>>> import numpy as np
>>> np.set_printoptions(precision=1, suppress=True, linewidth=120)
>>> def rd(a):
...     return np.round(a, 1) + 0
... 
>>> A = np.array([[8, 3, 2], [-2, 5, 2], [-3, -3, 3]])
>>> A
array([[ 8,  3,  2],
       [-2,  5,  2],
       [-3, -3,  3]])
>>> r0 = np.array([-1, 0, -9])
>>> A2 = A + np.outer(r0, np.eye(3)[1])
>>> A2
array([[  8.,   2.,   2.],
       [ -2.,   5.,   2.],
       [ -3., -12.,   3.]])
>>> np.linalg.matrix_rank(A2 - A)
np.int64(1)
>>> np.trace(A)
np.int64(16)
>>> rd(np.linalg.det(A))
np.float64(210.0)
>>> print((A - A.T) / 2)
[[ 0.   2.5  2.5]
 [-2.5  0.   2.5]
 [-2.5 -2.5  0. ]]
>>> print(np.allclose(A, A.T))
False
>>> Q, vecs = np.linalg.qr(A[:, :1])[0], np.linalg.qr(A[:, 1:])[0]
>>> sv = np.linalg.svd(Q.T @ vecs, compute_uv=False)
>>> (sv > 0.9).sum()
np.int64(0)
>>> rd(sv)
array([0.4])
>>> A2 = np.array([[0, 1, 2, -3, 3, 0],
...     [-3, -1, -3, 1, 0, 0],
...     [-1, 2, -2, -3, 1, 1],
...     [2, 2, 0, 3, -1, 0],
...     [-1, 0, -1, -2, 3, -3],
...     [3, -1, -2, 0, -1, -3]])
>>> feats = np.triu(A2)
>>> feats
array([[ 0,  1,  2, -3,  3,  0],
       [ 0, -1, -3,  1,  0,  0],
       [ 0,  0, -2, -3,  1,  1],
       [ 0,  0,  0,  3, -1,  0],
       [ 0,  0,  0,  0,  3, -3],
       [ 0,  0,  0,  0,  0, -3]])
>>> np.linalg.matrix_rank(feats, rtol=0.1)
np.int64(4)
>>> rd(np.linalg.norm(feats, 2) / np.linalg.norm(feats))
np.float64(0.7)
>>> Q = A.astype(float).copy()
>>> for j in range(3):
...     Q[:, j] -= Q[:, :j] @ (Q[:, :j].T @ Q[:, j])
...     Q[:, j] /= np.linalg.norm(Q[:, j])
... 
>>> rd(Q.T @ A)
array([[8.8, 2.6, 0.3],
       [0. , 6. , 1. ],
       [0. , 0. , 4. ]])
>>> rd(Q)
array([[ 0.9,  0.1,  0.4],
       [-0.2,  0.9,  0.3],
       [-0.3, -0.4,  0.9]])
>>> rd(np.trace(np.linalg.pinv(feats) @ feats))
np.float64(5.0)
>>> np.unique(feats.round(6), axis=0).shape
(6, 6)
>>> np.abs(np.diag(np.linalg.qr(feats)[1])) > 1e-9
array([False,  True,  True,  True,  True,  True])
>>> U, sv, Vt = np.linalg.svd(feats)
>>> vecs = Vt[:(sv > 1e-8).sum()]
>>> rng = np.random.default_rng(3875)
>>> x0 = feats[2] + -2 * feats[5] + rng.integers(2) * np.eye(6)[1]
>>> x0
array([ 0.,  0., -2., -3.,  1.,  7.])
>>> np.allclose(vecs.T @ vecs @ x0, x0)
True
>>> np.linalg.matrix_rank(np.vstack([feats, x0]))
np.int64(5)
>>> rd(vecs.T @ vecs)
array([[0., 0., 0., 0., 0., 0.],
       [0., 1., 0., 0., 0., 0.],
       [0., 0., 1., 0., 0., 0.],
       [0., 0., 0., 1., 0., 0.],
       [0., 0., 0., 0., 1., 0.],
       [0., 0., 0., 0., 0., 1.]])
>>> U, sv, Vt = np.linalg.svd(feats)
>>> print(np.argmax(sv[:-1] / (sv[1:] + 1e-6)) + 1)
5
>>> rd(sv)
array([6.5, 4.9, 4.1, 2. , 0.4, 0. ])
>>> A2 = U[:, :5] @ np.diag(sv[:5]) @ Vt[:5]
>>> rd(np.linalg.norm(feats - A2, 2)), sv[5]
(np.float64(0.0), np.float64(0.0))
>>> rd(A2)
array([[ 0.,  1.,  2., -3.,  3.,  0.],
       [ 0., -1., -3.,  1.,  0.,  0.],
       [ 0.,  0., -2., -3.,  1.,  1.],
       [ 0.,  0.,  0.,  3., -1.,  0.],
       [ 0.,  0.,  0.,  0.,  3., -3.],
       [ 0.,  0.,  0.,  0.,  0., -3.]])
>>> sv = 10 * 0.5 ** np.arange(6)
>>> Q, _ = np.linalg.qr(np.array([[-1.2, 0.7, 0.1, 0.6, -2.1, 0.8],
...     [1.0, -1.6, 0.7, -0.6, 1.3, -0.5],
...     [-0.9, 1.1, -1.3, -0.1, -0.5, -1.1],
...     [0.2, 0.4, -0.6, 0.8, -1.3, 0.5],
...     [-0.1, 1.4, -1.0, -0.2, -1.0, 0.1],
...     [-0.9, 0.0, -0.1, -1.0, 0.9, -0.7]]))
>>> E = rng.normal(size=(37, 6)) * sv @ Q
>>> rd(E)
array([[  6.5,  -2. ,  -4.7,   2.1,  -3.6,  -0.3],
       [ -1.2,  -3. ,   2.7,  -2.6,  -8.4,  -0.6],
       [ 10.6,  -0.8,  -7.5,   4.4,   4.3,   1.6],
       [ -0.3,   1.7,   0.3,  -0.2,   3. ,   1.8],
       [ -4. ,   0.9,   1.8,  -1. ,   1.3,   0.4],
       [  7.1,   1.1,  -6.7,   3.2,   4.7,   0.1],
       [-14. ,  -3.5,   6.8,  -6.9, -10.7,  -5.1],
       [ 15.6,   2.8, -14.4,   6.3,   8.5,   2.4],
       [  0. ,  -1.7,   0.1,  -2.4,  -7.3,  -0.5],
       [  3.2,   4.5,  -4.7,   2.7,   8.7,   2. ],
       [  5. ,  -5.3,  -4.4,  -0.7, -10.7,  -3. ],
       [ -8.9,   4.2,   2.5,  -2.6,   4.9,   0.6],
       [  7.4,   2.7,  -1.8,   2.9,   7.7,   5.4],
       [  1.3,   0. ,  -7.3,   0.3,  -1.3,  -3.6],
       [  6.2,   5.7,  -7.5,   5.4,  14.5,   2.3],
       [  1.5,  -4.3,   1.9,  -1.3,  -8.8,  -0.1],
       [ 10.1,   1.1,  -7.8,   5.5,   5.6,   0.9],
       [ -0.2,  -0.2,   2.2,   0.5,   0.2,   0.6],
       [ -1.7,  -4.5,   2.4,  -1.8,  -9.1,  -3.3],
       [  4.3,  -0.2,   1.7,   2.5,   4.2,   2.7],
       [  3.8,  -3.4,   6.3,   0.7,  -3.6,   2.3],
       [  3. ,   2.8,  -1.7,   3.2,   8.2,   1.7],
       [ -5.5,   0.6,   5.2,  -3.8,  -0.9,   1.6],
       [  6.5,  -0.4,  -1.5,   3.1,   1.7,   1.6],
       [ 16.1,  -2. , -12.5,   6.6,   0.5,  -0.1],
       [  7.1,   2.4,  -6.9,   3.7,   7.9,   2.2],
       [ -6.8,  -3.8,   4.7,  -2.6,  -7.8,  -3.3],
       [ -5.9,  -1.6,   8.2,  -2.6,  -2.3,   0.3],
       [  1.2,   0.7,   1.1,   1. ,   3.1,   1.8],
       [ -9.6,  -3. ,   8.5,  -5.3,  -9.4,  -1.6],
       [ -2.8,   2.7,  -1. ,  -0.4,   3.4,   0.9],
       [ -5.1,  -1.2,   5. ,  -3.4,  -6.6,  -0.1],
       [  4. ,  -2.9,  -2. ,   2.1,  -5.2,  -2.9],
       [  5. ,   0.1,  -1.8,   2.2,   1. ,   1.1],
       [ -3.4,   1.6,   1.9,   0.3,   3.6,  -1.1],
       [  7. ,  -2.1,  -1.8,   3. ,  -1.2,   0.1],
       [  3.7,   0. ,  -0.3,   0.7,  -0.8,   1.2]])
>>> r0, r1 = E[15], E[7]
>>> rd(r0 @ r0)
np.float64(104.3)
>>> p = (r0 @ r1) / (r0 @ r0) * r0
>>> print(rd((r1 - p) @ r0))
0.0
>>> rd(p)
array([-1.4,  4.2, -1.9,  1.2,  8.5,  0. ])
